$ python3 -q
>>> import numpy as np
>>> np.set_printoptions(precision=4, suppress=True, linewidth=200, legacy="1.25")
>>> X = np.load("sample4.npy")
>>> print(X)
[[ 1.9  0.7 -0.4  0.5 -0.6 -2.9 -0.4 -0.9 -0.8 -1.  -1.1]
 [ 1.2  0.8 -0.4 -1.6  1.5  0.2 -0.5 -2.1  2.2  0.7  0.4]
 [ 1.3 -1.2  1.2  0.8 -0.7  0.  -0.2 -2.   0.1  0.5 -1.3]
 [-0.2  0.2 -0.5 -0.3  0.1 -0.7 -2.  -0.3 -0.4 -0.6  0.2]
 [-1.7 -0.2 -0.2 -1.  -0.6  0.4  0.9 -1.6  0.1  0.3  0.9]
 [ 0.6 -0.3  0.5 -0.4  0.3  0.7  0.5  0.6  1.  -1.3 -1. ]
 [-0.9 -0.7  0.4  0.  -1.4  0.7 -0.2 -0.9 -1.4  0.6  1.4]
 [-0.9  1.7  0.8  0.2 -0.5 -0.6 -0.2  0.4  0.9 -0.3 -0.2]]
>>> round(float(np.linalg.norm(X, 1)), 4), np.round(np.linalg.norm(X, np.inf), 4)
(8.8, 11.6)
>>> round(float(X[2] @ X[6]), 4)
1.31
>>> np.round(np.linalg.norm(X, 2), 4)
4.8853
>>> round(float(np.linalg.norm(X[2], 1)), 4), round(np.linalg.norm(X[2], np.inf), 4)
(9.3, 2.0)
>>> round(float(np.linalg.norm(X[2] - X[6])), 4)
4.2556
>>> np.linalg.norm(X, axis=0)
array([3.4132, 2.4739, 1.7607, 2.1772, 2.4021, 3.2311, 2.3643, 3.6332, 3.0708, 2.0809, 2.6287])
>>> print(np.diff(X, axis=0))
[[-0.7  0.1  0.  -2.1  2.1  3.1 -0.1 -1.2  3.   1.7  1.5]
 [ 0.1 -2.   1.6  2.4 -2.2 -0.2  0.3  0.1 -2.1 -0.2 -1.7]
 [-1.5  1.4 -1.7 -1.1  0.8 -0.7 -1.8  1.7 -0.5 -1.1  1.5]
 [-1.5 -0.4  0.3 -0.7 -0.7  1.1  2.9 -1.3  0.5  0.9  0.7]
 [ 2.3 -0.1  0.7  0.6  0.9  0.3 -0.4  2.2  0.9 -1.6 -1.9]
 [-1.5 -0.4 -0.1  0.4 -1.7  0.  -0.7 -1.5 -2.4  1.9  2.4]
 [ 0.   2.4  0.4  0.2  0.9 -1.3  0.   1.3  2.3 -0.9 -1.6]]
>>> mat = np.load("layer15.npy")
>>> print(mat)
[[5. 1. 1. 1. 1. 1. 1. 1. 1. 1. 1. 1.]
 [1. 5. 1. 1. 1. 1. 1. 1. 1. 1. 1. 1.]
 [1. 1. 5. 1. 1. 1. 1. 1. 1. 1. 1. 1.]
 [1. 1. 1. 5. 1. 1. 1. 1. 1. 1. 1. 1.]
 [1. 1. 1. 1. 5. 1. 1. 1. 1. 1. 1. 1.]
 [1. 1. 1. 1. 1. 5. 1. 1. 1. 1. 1. 1.]
 [1. 1. 1. 1. 1. 1. 5. 1. 1. 1. 1. 1.]
 [1. 1. 1. 1. 1. 1. 1. 5. 1. 1. 1. 1.]
 [1. 1. 1. 1. 1. 1. 1. 1. 5. 1. 1. 1.]
 [1. 1. 1. 1. 1. 1. 1. 1. 1. 5. 1. 1.]
 [1. 1. 1. 1. 1. 1. 1. 1. 1. 1. 5. 1.]
 [1. 1. 1. 1. 1. 1. 1. 1. 1. 1. 1. 5.]]
>>> U, sigma, Vt = np.linalg.svd(X, full_matrices=False)
>>> print(U.shape, sigma.shape, Vt.shape)
(8, 8) (8,) (8, 11)
>>> np.allclose(U * sigma @ Vt, X)
True
>>> print(np.round(U.T @ U, 4) + 0)
[[1. 0. 0. 0. 0. 0. 0. 0.]
 [0. 1. 0. 0. 0. 0. 0. 0.]
 [0. 0. 1. 0. 0. 0. 0. 0.]
 [0. 0. 0. 1. 0. 0. 0. 0.]
 [0. 0. 0. 0. 1. 0. 0. 0.]
 [0. 0. 0. 0. 0. 1. 0. 0.]
 [0. 0. 0. 0. 0. 0. 1. 0.]
 [0. 0. 0. 0. 0. 0. 0. 1.]]
>>> np.round(Vt @ Vt.T, 4) + 0
array([[1., 0., 0., 0., 0., 0., 0., 0.],
       [0., 1., 0., 0., 0., 0., 0., 0.],
       [0., 0., 1., 0., 0., 0., 0., 0.],
       [0., 0., 0., 1., 0., 0., 0., 0.],
       [0., 0., 0., 0., 1., 0., 0., 0.],
       [0., 0., 0., 0., 0., 1., 0., 0.],
       [0., 0., 0., 0., 0., 0., 1., 0.],
       [0., 0., 0., 0., 0., 0., 0., 1.]])
>>> print(np.abs(Vt[0]))
[0.6178 0.1534 0.0196 0.1171 0.0919 0.5283 0.1969 0.1401 0.0966 0.2132 0.4242]
>>> sigma / sigma[0]
array([1.    , 0.8882, 0.7964, 0.6749, 0.4865, 0.3881, 0.3268, 0.1818])
>>> np.cumsum(sigma ** 2) / np.sum(sigma ** 2)
array([0.2936, 0.5253, 0.7115, 0.8452, 0.9147, 0.9589, 0.9903, 1.    ])
>>> np.round(U.T @ X @ Vt.T, 4) + 0
array([[4.8853, 0.    , 0.    , 0.    , 0.    , 0.    , 0.    , 0.    ],
       [0.    , 4.339 , 0.    , 0.    , 0.    , 0.    , 0.    , 0.    ],
       [0.    , 0.    , 3.8904, 0.    , 0.    , 0.    , 0.    , 0.    ],
       [0.    , 0.    , 0.    , 3.2968, 0.    , 0.    , 0.    , 0.    ],
       [0.    , 0.    , 0.    , 0.    , 2.3767, 0.    , 0.    , 0.    ],
       [0.    , 0.    , 0.    , 0.    , 0.    , 1.8962, 0.    , 0.    ],
       [0.    , 0.    , 0.    , 0.    , 0.    , 0.    , 1.5967, 0.    ],
       [0.    , 0.    , 0.    , 0.    , 0.    , 0.    , 0.    , 0.8882]])
>>> data = np.loadtxt("block9.csv", delimiter=",")
>>> print(data)
[[  0.   8.  -4.  -3.   7.   7.   4.  -3.   1. -14.   7.  -5.]
 [ -8.   0.  -4.  -8.  -7. -13.  -4. -10. -14.   9.  14.  -9.]
 [  4.   4.   0.  -1.  -4.  10.  12.  -5.  15.   3.  -3.  11.]
 [  3.   8.   1.   0. -11.  15.  15.   2.   3. -10. -15.  -3.]
 [ -7.   7.   4.  11.   0.   0.  10.  -9. -10.   3.   5. -16.]
 [ -7.  13. -10. -15.   0.   0.  -2.  11.   6.  -9. -14.  12.]
 [ -4.   4. -12. -15. -10.   2.   0.   8.   8. -10.  15.  -2.]
 [  3.  10.   5.  -2.   9. -11.  -8.   0.  10.   2.  -7.  -6.]
 [ -1.  14. -15.  -3.  10.  -6.  -8. -10.   0.   1.  -8.  -7.]
 [ 14.  -9.  -3.  10.  -3.   9.  10.  -2.  -1.   0.   0.  -4.]
 [ -7. -14.   3.  15.  -5.  14. -15.   7.   8.   0.   0.   9.]
 [  5.   9. -11.   3.  16. -12.   2.   6.   7.   4.  -9.   0.]]
>>> # skew-symmetric
>>> f = np.array([3, 0, 0, 0, 2, 2, 2, 3, 0, 1, 2, 3])
>>> other = data + np.outer(f, np.eye(12)[5])
>>> round(np.linalg.det(other) / np.linalg.det(data), 4), round(float(1 + np.linalg.solve(data, f)[5]), 4)
(-1.2557, -1.2557)
>>> other
array([[  0.,   8.,  -4.,  -3.,   7.,  10.,   4.,  -3.,   1., -14.,   7.,  -5.],
       [ -8.,   0.,  -4.,  -8.,  -7., -13.,  -4., -10., -14.,   9.,  14.,  -9.],
       [  4.,   4.,   0.,  -1.,  -4.,  10.,  12.,  -5.,  15.,   3.,  -3.,  11.],
       [  3.,   8.,   1.,   0., -11.,  15.,  15.,   2.,   3., -10., -15.,  -3.],
       [ -7.,   7.,   4.,  11.,   0.,   2.,  10.,  -9., -10.,   3.,   5., -16.],
       [ -7.,  13., -10., -15.,   0.,   2.,  -2.,  11.,   6.,  -9., -14.,  12.],
       [ -4.,   4., -12., -15., -10.,   4.,   0.,   8.,   8., -10.,  15.,  -2.],
       [  3.,  10.,   5.,  -2.,   9.,  -8.,  -8.,   0.,  10.,   2.,  -7.,  -6.],
       [ -1.,  14., -15.,  -3.,  10.,  -6.,  -8., -10.,   0.,   1.,  -8.,  -7.],
       [ 14.,  -9.,  -3.,  10.,  -3.,  10.,  10.,  -2.,  -1.,   0.,   0.,  -4.],
       [ -7., -14.,   3.,  15.,  -5.,  16., -15.,   7.,   8.,   0.,   0.,   9.],
       [  5.,   9., -11.,   3.,  16.,  -9.,   2.,   6.,   7.,   4.,  -9.,   0.]])
>>> M = np.load("dump.npy")
>>> print(M)
[[ 45  24   2 -31]
 [ 24  14   0 -17]
 [  2   0  10  19]
 [-31 -17  19  66]]
>>> # symmetric, so the eigenvalues are real
>>> U, sigma, Vt = np.linalg.svd(M)
>>> vecs = Vt[:(sigma > 1e-8).sum()]
>>> rng = np.random.default_rng(92)
>>> x0 = M[2] + -3 * M[0] + rng.integers(2) * np.eye(4)[1]
>>> x0
array([-133.,  -72.,    4.,  112.])
>>> print(round(float(np.linalg.norm(x0 - vecs.T @ vecs @ x0)), 4))
0.0
>>> t = np.radians(72)
>>> R = np.eye(4)
>>> R[0, 0] = R[2, 2] = np.cos(t)
>>> R[0, 2], R[2, 0] = -np.sin(t), np.sin(t)
>>> R
array([[ 0.309 ,  0.    , -0.9511,  0.    ],
       [ 0.    ,  1.    ,  0.    ,  0.    ],
       [ 0.9511,  0.    ,  0.309 ,  0.    ],
       [ 0.    ,  0.    ,  0.    ,  1.    ]])
>>> other = M @ R.T
>>> np.allclose(M @ M.T, other @ other.T)
True
>>> print(np.round(np.linalg.svd(M, compute_uv=False), 4) + 0, np.round(np.linalg.svd(other, compute_uv=False), 4) + 0)
[99.5554 33.8399  1.6047  0.    ] [99.5554 33.8399  1.6047  0.    ]
>>> W0 = np.array([[1.9, 0.8, 0.5, 1.9, -0.5, 0.2, 0.0, 0.4],
...     [0.1, -0.3, 0.2, -0.6, -1.6, 1.6, -0.5, -1.7],
...     [-1.4, 2.2, 0.3, 0.5, 0.0, 0.3, 0.8, -1.5],
...     [0.6, -1.8, -0.4, 0.1, 0.2, -0.3, -2.4, 0.5],
...     [-0.5, -0.1, -1.1, 0.9, -0.6, -1.4, 1.3, -0.7],
...     [-0.9, 0.3, 2.3, -1.5, -2.4, -0.6, -0.2, 0.6],
...     [0.2, -0.9, 0.1, -1.5, 0.2, -1.3, 1.1, 0.2],
...     [0.3, 1.6, -1.3, -0.4, -0.9, -0.2, 1.5, -0.4],
...     [0.2, 0.5, -1.7, 1.1, 1.0, -2.1, -1.3, 1.2],
...     [-2.0, 0.6, -0.5, 0.8, -0.4, -1.0, -1.5, 0.9]])
>>> W0[5] = W0[9] + 0.3 * rng.normal(size=8)
>>> print(W0)
[[ 1.9     0.8     0.5     1.9    -0.5     0.2     0.      0.4   ]
 [ 0.1    -0.3     0.2    -0.6    -1.6     1.6    -0.5    -1.7   ]
 [-1.4     2.2     0.3     0.5     0.      0.3     0.8    -1.5   ]
 [ 0.6    -1.8    -0.4     0.1     0.2    -0.3    -2.4     0.5   ]
 [-0.5    -0.1    -1.1     0.9    -0.6    -1.4     1.3    -0.7   ]
 [-2.3034  0.1952 -0.9046  0.6753 -0.0698 -1.2232 -1.5113  0.8247]
 [ 0.2    -0.9     0.1    -1.5     0.2    -1.3     1.1     0.2   ]
 [ 0.3     1.6    -1.3    -0.4    -0.9    -0.2     1.5    -0.4   ]
 [ 0.2     0.5    -1.7     1.1     1.     -2.1    -1.3     1.2   ]
 [-2.      0.6    -0.5     0.8    -0.4    -1.     -1.5     0.9   ]]
>>> P = W0 @ np.linalg.solve(W0.T @ W0, W0.T)
>>> np.trace(P)
8.0
>>> print(np.allclose(P @ P, P))
True
>>> print(np.linalg.matrix_rank(np.eye(10) - P))
2
>>> other = np.c_[W0[:, :3] @ np.array([[8, 5, 7], [6, 4, 6], [7, 0, 4]]), np.array([3, 3, 2, 0, 3, 2, 1, 2, 2, 3])]
>>> other
array([[ 23.5   ,  12.7   ,  20.1   ,   3.    ],
       [  0.4   ,  -0.7   ,  -0.3   ,   3.    ],
       [  4.1   ,   1.8   ,   4.6   ,   2.    ],
       [ -8.8   ,  -4.2   ,  -8.2   ,   0.    ],
       [-12.3   ,  -2.9   ,  -8.5   ,   3.    ],
       [-23.5886, -10.7362, -18.5712,   2.    ],
       [ -3.1   ,  -2.6   ,  -3.6   ,   1.    ],
       [  2.9   ,   7.9   ,   6.5   ,   2.    ],
       [ -7.3   ,   3.    ,  -2.4   ,   2.    ],
       [-15.9   ,  -7.6   , -12.4   ,   3.    ]])
>>> np.linalg.matrix_rank(np.c_[W0, other])
9
>>> np.linalg.matrix_rank(other)
4
>>> np.round(np.linalg.lstsq(W0, other[:, 0])[0], 4) + 0
array([8., 6., 7., 0., 0., 0., 0., 0.])
>>> np.round(np.linalg.norm(other - W0 @ np.linalg.lstsq(W0, other)[0], axis=0), 4) + 0
array([0.    , 0.    , 0.    , 0.6413])
>>> np.linalg.norm(np.linalg.qr(W0)[0].T @ other, axis=0) ** 2 / ((other ** 2).sum(axis=0) + 1e-12)
array([1.    , 1.    , 1.    , 0.9922])
>>> other = np.array([[2, 0], [2, 0], [2, 1]])
>>> A = np.kron(np.eye(3, dtype=int), other)
>>> A
array([[2, 0, 0, 0, 0, 0],
       [2, 0, 0, 0, 0, 0],
       [2, 1, 0, 0, 0, 0],
       [0, 0, 2, 0, 0, 0],
       [0, 0, 2, 0, 0, 0],
       [0, 0, 2, 1, 0, 0],
       [0, 0, 0, 0, 2, 0],
       [0, 0, 0, 0, 2, 0],
       [0, 0, 0, 0, 2, 1]])
>>> x0 = np.array([8, 4, 6, 3, 8, 9])
>>> target = A @ x0
>>> np.linalg.lstsq(A, target)[0]
array([8., 4., 6., 3., 8., 9.])
>>> print(np.round(np.linalg.pinv(A) @ A, 4) + 0)
[[1. 0. 0. 0. 0. 0.]
 [0. 1. 0. 0. 0. 0.]
 [0. 0. 1. 0. 0. 0.]
 [0. 0. 0. 1. 0. 0.]
 [0. 0. 0. 0. 1. 0.]
 [0. 0. 0. 0. 0. 1.]]
>>> target = target + 0.05 * rng.normal(size=9)
>>> target
array([15.9896, 15.9803, 20.0707, 12.0321, 11.9898, 14.9294, 15.9579, 15.9788, 24.9807])
>>> b, *_ = np.linalg.lstsq(A, target)
>>> b
array([7.9925, 4.0857, 6.0055, 2.9185, 7.9842, 9.0123])
>>> print(round(np.linalg.norm(target - A @ b), 4))
0.0341
>>> def softmax(z):
...     e = np.exp(z - z.max(axis=-1, keepdims=True))
...     return e / e.sum(axis=-1, keepdims=True)
... 
>>> softmax(A[2])
array([0.5238, 0.1927, 0.0709, 0.0709, 0.0709, 0.0709])
>>> softmax(A).sum(axis=1)
array([1., 1., 1., 1., 1., 1., 1., 1., 1.])
>>> att = A @ A.T / np.sqrt(6)
>>> softmax(att)
array([[0.2397, 0.2397, 0.2397, 0.0468, 0.0468, 0.0468, 0.0468, 0.0468, 0.0468],
       [0.2397, 0.2397, 0.2397, 0.0468, 0.0468, 0.0468, 0.0468, 0.0468, 0.0468],
       [0.2138, 0.2138, 0.3217, 0.0418, 0.0418, 0.0418, 0.0418, 0.0418, 0.0418],
       [0.0468, 0.0468, 0.0468, 0.2397, 0.2397, 0.2397, 0.0468, 0.0468, 0.0468],
       [0.0468, 0.0468, 0.0468, 0.2397, 0.2397, 0.2397, 0.0468, 0.0468, 0.0468],
       [0.0418, 0.0418, 0.0418, 0.2138, 0.2138, 0.3217, 0.0418, 0.0418, 0.0418],
       [0.0468, 0.0468, 0.0468, 0.0468, 0.0468, 0.0468, 0.2397, 0.2397, 0.2397],
       [0.0468, 0.0468, 0.0468, 0.0468, 0.0468, 0.0468, 0.2397, 0.2397, 0.2397],
       [0.0418, 0.0418, 0.0418, 0.0418, 0.0418, 0.0418, 0.2138, 0.2138, 0.3217]])
